$ python -q
>>> import numpy as np
>>> import numpy.linalg as la
>>> np.set_printoptions(precision=4, suppress=True, linewidth=140, floatmode="fixed")
>>> F = np.array([[-1.1, -0.6, 0.5, -0.3],
...     [-0.2, -1.0, -0.7, 2.1],
...     [-0.5, 2.0, -1.7, 0.0],
...     [-0.1, -1.3, -1.0, -1.3]])
>>> F[:, 2] *= 20
>>> F
array([[ -1.1000,  -0.6000,  10.0000,  -0.3000],
       [ -0.2000,  -1.0000, -14.0000,   2.1000],
       [ -0.5000,   2.0000, -34.0000,   0.0000],
       [ -0.1000,  -1.3000, -20.0000,  -1.3000]])
>>> Q, r_ = la.qr(F)
>>> round(float(np.trace(Q @ Q.T)), 4)
4.0
>>> Q.shape, r_.shape
((4, 4), (4, 4))
>>> r_
array([[  1.2288,  -0.0081,   8.7889,   0.0326],
       [  0.0000,   2.6552, -12.7783,  -0.0865],
       [  0.0000,   0.0000,  40.1431,  -0.1941],
       [  0.0000,   0.0000,   0.0000,  -2.4787]])
>>> np.round(Q @ r_, 4) + 0
array([[ -1.1000,  -0.6000,  10.0000,  -0.3000],
       [ -0.2000,  -1.0000, -14.0000,   2.1000],
       [ -0.5000,   2.0000, -34.0000,   0.0000],
       [ -0.1000,  -1.3000, -20.0000,  -1.3000]])
>>> ev, evecs = la.eig(r_)
>>> r_ @ evecs[:, 0] - ev[0] * evecs[:, 0]
array([0.0000, 0.0000, 0.0000, 0.0000])
>>> np.round(np.prod(ev), 4)
np.float64(-324.646)
>>> np.sort(la.eigvals(r_.T))
array([-2.4787,  1.2288,  2.6552, 40.1431])
>>> ev
array([ 1.2288,  2.6552, 40.1431, -2.4787])
>>> data = np.loadtxt("block18.csv", delimiter=",")
>>> data
array([[ 1.9667,  1.0076,  0.9866],
       [ 1.9982,  0.9893,  1.0120],
       [ 2.0090,  0.9685,  0.9750],
       [ 1.9915,  1.0162,  1.0320],
       [ 1.9979,  0.9884,  1.0095],
       [ 1.9724,  0.9861,  0.9991],
       [ 2.0073,  0.9971,  1.0361],
       [ 2.0093,  1.0082,  1.0105],
       [ 2.9984,  1.9981,  0.0205],
       [ 2.9860,  1.9967, -0.0082],
       [ 3.0485,  1.9777, -0.0161],
       [ 2.9849,  2.0095,  0.0296],
       [ 2.9723,  1.9992,  0.0130],
       [ 3.0053,  2.0044,  0.0254],
       [ 3.0287,  1.9992,  0.0069],
       [ 2.9688,  1.9938, -0.0204],
       [ 0.0152,  0.9876,  1.0144],
       [-0.0399,  0.9790,  0.9721],
       [ 0.0158,  1.0170,  0.9839],
       [-0.0193,  1.0201,  0.9997],
       [ 0.0263,  1.0257,  0.9798],
       [-0.0048,  1.0274,  1.0019],
       [ 0.0278,  1.0183,  0.9995],
       [ 0.0099,  0.9911,  1.0227]])
>>> cen = (data - data.mean(axis=0)) / data.std(axis=0)
>>> cen.std(axis=0)
array([1.0000, 1.0000, 1.0000])
>>> np.argwhere(np.abs(cen) > 2)
array([], shape=(0, 2), dtype=int64)
>>> b = la.lstsq(np.delete(cen, 0, axis=1), cen[:, 0])[0]
>>> b
array([ 0.0415, -0.7092])
>>> arr = np.load("a.npy")
>>> arr
array([[ 3.0000,  4.0000,  0.0000,  0.0000],
       [ 4.0000, -4.0000,  4.0000,  0.0000],
       [ 0.0000,  4.0000,  3.0000,  4.0000],
       [ 0.0000,  0.0000,  4.0000,  1.0000]])
>>> x0 = np.array([1, 2, 1, 3])
>>> rhs = arr @ x0
>>> b, lr = np.zeros(4), 1 / la.norm(arr, 2) ** 2
>>> for i in range(300):
...     b -= lr * arr.T @ (arr @ b - rhs)
...     if i % 50 == 0: print(i, round(la.norm(arr @ b - rhs), 4))
... 
0 2.0818
50 0.4116
100 0.0818
150 0.0163
200 0.0032
250 0.0006
>>> b
array([1.0000, 2.0000, 1.0000, 2.9999])
>>> round(la.cond(arr), 4)
np.float64(5.6081)
>>> t = np.radians(180)
>>> r_ = np.eye(4)
>>> r_[0, 0] = r_[2, 2] = np.cos(t)
>>> r_[0, 2], r_[2, 0] = -np.sin(t), np.sin(t)
>>> r_.round(4) + 0
array([[-1.0000,  0.0000,  0.0000,  0.0000],
       [ 0.0000,  1.0000,  0.0000,  0.0000],
       [ 0.0000,  0.0000, -1.0000,  0.0000],
       [ 0.0000,  0.0000,  0.0000,  1.0000]])
>>> B = F @ r_.T
>>> np.allclose(F @ F.T, B @ B.T)
True
>>> B
array([[  1.1000,  -0.6000, -10.0000,  -0.3000],
       [  0.2000,  -1.0000,  14.0000,   2.1000],
       [  0.5000,   2.0000,  34.0000,   0.0000],
       [  0.1000,  -1.3000,  20.0000,  -1.3000]])
>>> round(la.det(r_), 4), np.trace(r_)
(np.float64(1.0), np.float64(0.0))
>>> np.abs(B - F).max(axis=0)
array([ 2.2000,  0.0000, 68.0000,  0.0000])
>>> ev, evecs = la.eigh(arr)
>>> x0 = np.array([-3, -2, 3, 2])
>>> round(float(x0 @ arr @ x0 / (x0 @ x0)), 4), round(float(ev[0]), 4), round(ev[-1], 4)
(3.4615, -7.4154, np.float64(7.4867))
>>> la.eigvalsh(arr[1:, 1:])
array([-6.2653, -0.8119,  7.0772])
>>> evecs * np.maximum(ev, 0) @ evecs.T
array([[ 3.8677,  1.8872,  0.7774, -0.1640],
       [ 1.8872,  1.3425,  1.7233,  0.8594],
       [ 0.7774,  1.7233,  4.4402,  2.9615],
       [-0.1640,  0.8594,  2.9615,  2.1000]])
>>> x0 @ arr @ x0
np.float64(90.0)
>>> J = np.load("m.npy")
>>> J
array([[ 1.6900,  0.2163,  0.6090],
       [ 4.7552,  0.1643,  1.1806],
       [-0.0528,  0.0589,  1.6266],
       [-6.5449, -0.1934, -1.1819],
       [-5.4839, -0.1629,  0.6144],
       [ 0.4308, -0.0826,  0.0368],
       [-3.3954,  0.3495,  0.8654],
       [ 0.8330,  0.0365, -0.4291],
       [-2.5256,  0.0290, -0.6514],
       [ 6.3668,  0.0611,  0.6295],
       [-5.9379,  0.3164,  1.2473],
       [-1.2637, -0.0999, -1.9406],
       [-9.8165,  0.2568, -0.6828],
       [ 1.7761,  0.3284,  1.2703],
       [-3.1836, -0.1743,  0.3223],
       [-1.1008,  0.4760,  0.4106],
       [-3.2868,  0.0614,  0.9511],
       [11.7284,  0.0259,  1.3504],
       [ 6.4061, -0.2151, -0.6305],
       [-2.4401,  0.3527, -1.2883],
       [ 2.5092,  0.2930,  1.2937],
       [13.3190, -0.0241,  0.1304],
       [ 2.3788,  0.1974,  0.6288],
       [-2.6919,  0.0629,  1.9174],
       [ 2.7497, -0.0308,  0.5463]])
>>> proj = J @ la.solve(J.T @ J, J.T)
>>> la.matrix_rank(np.eye(25) - proj)
np.int64(22)
>>> np.trace(proj)
np.float64(3.0)
>>> m1 = np.load("data.npy")
>>> m1
array([[-0.6412, -0.0458, -0.3071, -0.7018],
       [-0.0754, -0.6210, -0.6686,  0.4020],
       [ 0.7166,  0.1747, -0.5095, -0.4432],
       [-0.2640,  0.7627, -0.4461,  0.3866]])
>>> left, sig, Vh = la.svd(m1, full_matrices=False)
>>> np.sqrt((sig ** 2).sum()), np.round(la.norm(m1), 4)
(np.float64(2.0), np.float64(2.0))
>>> sig / sig[0]
array([1.0000, 1.0000, 1.0000, 1.0000])
>>> (sig > 1e-8).sum()
np.int64(4)
>>> np.round(Vh @ Vh.T, 4) + 0
array([[1.0000, 0.0000, 0.0000, 0.0000],
       [0.0000, 1.0000, 0.0000, 0.0000],
       [0.0000, 0.0000, 1.0000, 0.0000],
       [0.0000, 0.0000, 0.0000, 1.0000]])
>>> np.round(left.T @ m1 @ Vh.T, 4) + 0
array([[1.0000, 0.0000, 0.0000, 0.0000],
       [0.0000, 1.0000, 0.0000, 0.0000],
       [0.0000, 0.0000, 1.0000, 0.0000],
       [0.0000, 0.0000, 0.0000, 1.0000]])
>>> Q = m1.astype(float).copy()
>>> for j in range(4):
...     Q[:, j] -= Q[:, :j] @ (Q[:, :j].T @ Q[:, j])
...     Q[:, j] /= la.norm(Q[:, j])
... 
>>> Q
array([[-0.6412, -0.0458, -0.3071, -0.7018],
       [-0.0754, -0.6210, -0.6686,  0.4020],
       [ 0.7166,  0.1747, -0.5095, -0.4432],
       [-0.2640,  0.7627, -0.4461,  0.3866]])
>>> np.round(Q.T @ m1, 4) + 0
array([[1.0000, 0.0000, 0.0000, 0.0000],
       [0.0000, 1.0000, 0.0000, 0.0000],
       [0.0000, 0.0000, 1.0000, 0.0000],
       [0.0000, 0.0000, 0.0000, 1.0000]])
>>> np.round(Q.T @ Q, 4) + 0
array([[1.0000, 0.0000, 0.0000, 0.0000],
       [0.0000, 1.0000, 0.0000, 0.0000],
       [0.0000, 0.0000, 1.0000, 0.0000],
       [0.0000, 0.0000, 0.0000, 1.0000]])
>>> B = la.inv(m1)
>>> np.round(m1 @ B, 4) + 0
array([[1.0000, 0.0000, 0.0000, 0.0000],
       [0.0000, 1.0000, 0.0000, 0.0000],
       [0.0000, 0.0000, 1.0000, 0.0000],
       [0.0000, 0.0000, 0.0000, 1.0000]])
>>> la.det(m1) * B
array([[ 0.6412,  0.0754, -0.7166,  0.2640],
       [ 0.0458,  0.6210, -0.1747, -0.7627],
       [ 0.3071,  0.6686,  0.5095,  0.4461],
       [ 0.7018, -0.4020,  0.4432, -0.3866]])
>>> round(float(la.cond(m1)), 4)
1.0
>>> la.inv(B)
array([[-0.6412, -0.0458, -0.3071, -0.7018],
       [-0.0754, -0.6210, -0.6686,  0.4020],
       [ 0.7166,  0.1747, -0.5095, -0.4432],
       [-0.2640,  0.7627, -0.4461,  0.3866]])
>>> round(float(la.slogdet(m1)[0]), 4)
-1.0
>>> B
array([[-0.6412, -0.0754,  0.7166, -0.2640],
       [-0.0458, -0.6210,  0.1747,  0.7627],
       [-0.3071, -0.6686, -0.5095, -0.4461],
       [-0.7018,  0.4020, -0.4432,  0.3866]])
>>> r0 = np.array([3, 0])
>>> np.polyval(r0, m1[3])
array([-0.7920,  2.2882, -1.3384,  1.1599])
>>> np.array([np.convolve(row, r0, "same") for row in m1])
array([[-1.9235, -0.1373, -0.9212, -2.1054],
       [-0.2263, -1.8630, -2.0059,  1.2059],
       [ 2.1498,  0.5240, -1.5285, -1.3295],
       [-0.7920,  2.2882, -1.3384,  1.1599]])
>>> K = np.load("case11.npy")
>>> K
array([[-2.0000,  1.0000,  1.0000,  1.0000],
       [ 1.0000, -2.0000,  1.0000,  1.0000],
       [ 1.0000,  1.0000, -2.0000,  1.0000],
       [ 1.0000,  1.0000,  1.0000, -2.0000]])
>>> np.fft.fft(K[0])
array([ 1.0000+0.0000j, -3.0000+0.0000j, -3.0000+0.0000j, -3.0000+0.0000j])
>>> K @ (-1.0) ** np.arange(4)
array([-3.0000,  3.0000, -3.0000,  3.0000])
>>> x0 = np.array([0, 0, 3, 1])
>>> a = np.maximum(K @ x0, 0)
>>> np.maximum(K @ x0, 0) - np.maximum(-K @ x0, 0)
array([ 4.0000,  4.0000, -5.0000,  1.0000])
>>> np.tanh(K @ x0)
array([ 0.9993,  0.9993, -0.9999,  0.7616])
>>> K.T @ a
array([-3.0000, -3.0000,  9.0000,  6.0000])
>>> round(la.eigvals(K).sum().real, 4)
np.float64(-8.0)
>>> np.round(la.det(K[::-1]), 4)
np.float64(-27.0)
>>> Q = K.astype(float).copy()
>>> for j in range(4):
...     Q[:, j] -= Q[:, :j] @ (Q[:, :j].T @ Q[:, j])
...     Q[:, j] /= la.norm(Q[:, j])
... 
>>> np.round(Q.T @ Q, 4) + 0
array([[1.0000, 0.0000, 0.0000, 0.0000],
       [0.0000, 1.0000, 0.0000, 0.0000],
       [0.0000, 0.0000, 1.0000, 0.0000],
       [0.0000, 0.0000, 0.0000, 1.0000]])
>>> A = np.load("arr.npy")
>>> A
array([[-3, -1,  0,  0,  0,  0],
       [-2,  3,  0,  0,  0,  0],
       [ 1, -2,  0,  0,  0,  0],
       [ 0,  0, -3, -1,  0,  0],
       [ 0,  0, -2,  3,  0,  0],
       [ 0,  0,  1, -2,  0,  0],
       [ 0,  0,  0,  0, -3, -1],
       [ 0,  0,  0,  0, -2,  3],
       [ 0,  0,  0,  0,  1, -2]])
>>> r0, g = A[5], A[2]
>>> r0 @ r0
np.int64(5)
>>> pr = (r0 @ g) / (r0 @ r0) * r0
>>> la.matrix_rank(np.outer(r0, g))
np.int64(1)
>>> round(float(la.norm(r0 + g) ** 2 + la.norm(r0 - g) ** 2), 4)
20.0
>>> g - pr
array([ 1.0000, -2.0000,  0.0000,  0.0000,  0.0000,  0.0000])
>>> np.round(la.norm(A, 2), 4)
np.float64(4.3589)
>>> np.round(la.norm(A[1] - A[7]), 4)
np.float64(5.099)
>>> round(float(la.norm(A, 1)), 4), round(float(la.norm(A, np.inf)), 4)
(6.0, 5.0)
>>> np.round(la.norm(A) ** 2 / la.norm(A, 2) ** 2, 4)
np.float64(4.4211)
>>> round(la.norm(A[1], 1), 4), round(float(la.norm(A[1], np.inf)), 4)
(np.float64(5.0), 3.0)
>>> A[1] @ A[7]
np.int64(0)
>>> la.norm(A, axis=0)
array([3.7417, 3.7417, 3.7417, 3.7417, 3.7417, 3.7417])
>>> np.round(la.norm(A, "nuc"), 4)
np.float64(22.0767)
>>> x0 = np.array([3, 2, 1, 1, 2, 1])
>>> A @ np.eye(6)[0]
array([-3.0000, -2.0000,  1.0000,  0.0000,  0.0000,  0.0000,  0.0000,  0.0000,  0.0000])
>>> A * x0
array([[-9, -2,  0,  0,  0,  0],
       [-6,  6,  0,  0,  0,  0],
       [ 3, -4,  0,  0,  0,  0],
       [ 0,  0, -3, -1,  0,  0],
       [ 0,  0, -2,  3,  0,  0],
       [ 0,  0,  1, -2,  0,  0],
       [ 0,  0,  0,  0, -6, -1],
       [ 0,  0,  0,  0, -4,  3],
       [ 0,  0,  0,  0,  2, -2]])
>>> A @ x0
array([-11,   0,  -1,  -4,   1,  -1,  -7,  -1,   0])
>>> la.norm(A @ x0) <= la.norm(A, 2) * la.norm(x0) + 1e-9
np.True_
>>> (A * x0).sum(axis=1)
array([-11,   0,  -1,  -4,   1,  -1,  -7,  -1,   0])
>>> left, sig, Vh = la.svd(A, full_matrices=False)
>>> np.round(left.T @ left, 4) + 0
array([[1.0000, 0.0000, 0.0000, 0.0000, 0.0000, 0.0000],
       [0.0000, 1.0000, 0.0000, 0.0000, 0.0000, 0.0000],
       [0.0000, 0.0000, 1.0000, 0.0000, 0.0000, 0.0000],
       [0.0000, 0.0000, 0.0000, 1.0000, 0.0000, 0.0000],
       [0.0000, 0.0000, 0.0000, 0.0000, 1.0000, 0.0000],
       [0.0000, 0.0000, 0.0000, 0.0000, 0.0000, 1.0000]])
>>> round(float(np.sqrt((sig ** 2).sum())), 4), round(float(la.norm(A)), 4)
(9.1652, 9.1652)
>>> sig
array([4.3589, 4.3589, 4.3589, 3.0000, 3.0000, 3.0000])
>>> np.round(Vh @ Vh.T, 4) + 0
array([[1.0000, 0.0000, 0.0000, 0.0000, 0.0000, 0.0000],
       [0.0000, 1.0000, 0.0000, 0.0000, 0.0000, 0.0000],
       [0.0000, 0.0000, 1.0000, 0.0000, 0.0000, 0.0000],
       [0.0000, 0.0000, 0.0000, 1.0000, 0.0000, 0.0000],
       [0.0000, 0.0000, 0.0000, 0.0000, 1.0000, 0.0000],
       [0.0000, 0.0000, 0.0000, 0.0000, 0.0000, 1.0000]])
>>> x0 = np.array([2, 2, -3, 1, -3, -2])
>>> rhs = A @ x0
>>> la.lstsq(A, rhs)[0]
array([ 2.0000,  2.0000, -3.0000,  1.0000, -3.0000, -2.0000])
>>> np.round(la.pinv(A) @ A, 4) + 0
array([[1.0000, 0.0000, 0.0000, 0.0000, 0.0000, 0.0000],
       [0.0000, 1.0000, 0.0000, 0.0000, 0.0000, 0.0000],
       [0.0000, 0.0000, 1.0000, 0.0000, 0.0000, 0.0000],
       [0.0000, 0.0000, 0.0000, 1.0000, 0.0000, 0.0000],
       [0.0000, 0.0000, 0.0000, 0.0000, 1.0000, 0.0000],
       [0.0000, 0.0000, 0.0000, 0.0000, 0.0000, 1.0000]])
>>> rng = np.random.default_rng(6983)
>>> rhs = rhs + 0.05 * rng.normal(size=9)
>>> rhs
array([-8.0252,  1.9598, -1.9812,  8.0433,  9.0871, -4.9224, 11.0408,  0.0096,  0.9249])
>>> b, *_ = la.lstsq(A, rhs)
>>> b.round()
array([ 2.0000,  2.0000, -3.0000,  1.0000, -3.0000, -2.0000])
>>> b
array([ 2.0104,  1.9942, -3.0167,  0.9985, -3.0137, -1.9950])
>>> round(float(la.norm(rhs - A @ b)), 4)
0.1247
>>> np.round(A.T @ (rhs - A @ b), 4) + 0
array([0.0000, 0.0000, 0.0000, 0.0000, 0.0000, 0.0000])
>>> W0 = np.load("dump.npy")
>>> W0
array([[6, 4, 0],
       [4, 6, 4],
       [0, 4, 6]])
>>> left, sig, Vh = la.svd(W0)
>>> sig
array([11.6569,  6.0000,  0.3431])
>>> np.argmax(sig[:-1] / (sig[1:] + 1e-6)) + 1
np.int64(2)
>>> B = left[:, :2] @ np.diag(sig[:2]) @ Vh[:2]
>>> round(np.abs(W0 - B).max(), 4)
np.float64(0.1716)
>>> np.round(la.norm(W0 - B) / la.norm(W0), 4)
np.float64(0.0262)
>>> x0 = np.ones(3)
>>> for _ in range(6):
...     x0 = W0 @ x0
...     x0 /= la.norm(x0)
...     print(round(x0 @ W0 @ x0, 4))
... 
11.6566
11.6569
11.6569
11.6569
11.6569
11.6569
>>> x0
array([0.5000, 0.7071, 0.5000])
>>> np.round(la.eigvalsh(W0)[-1], 4)
np.float64(11.6569)
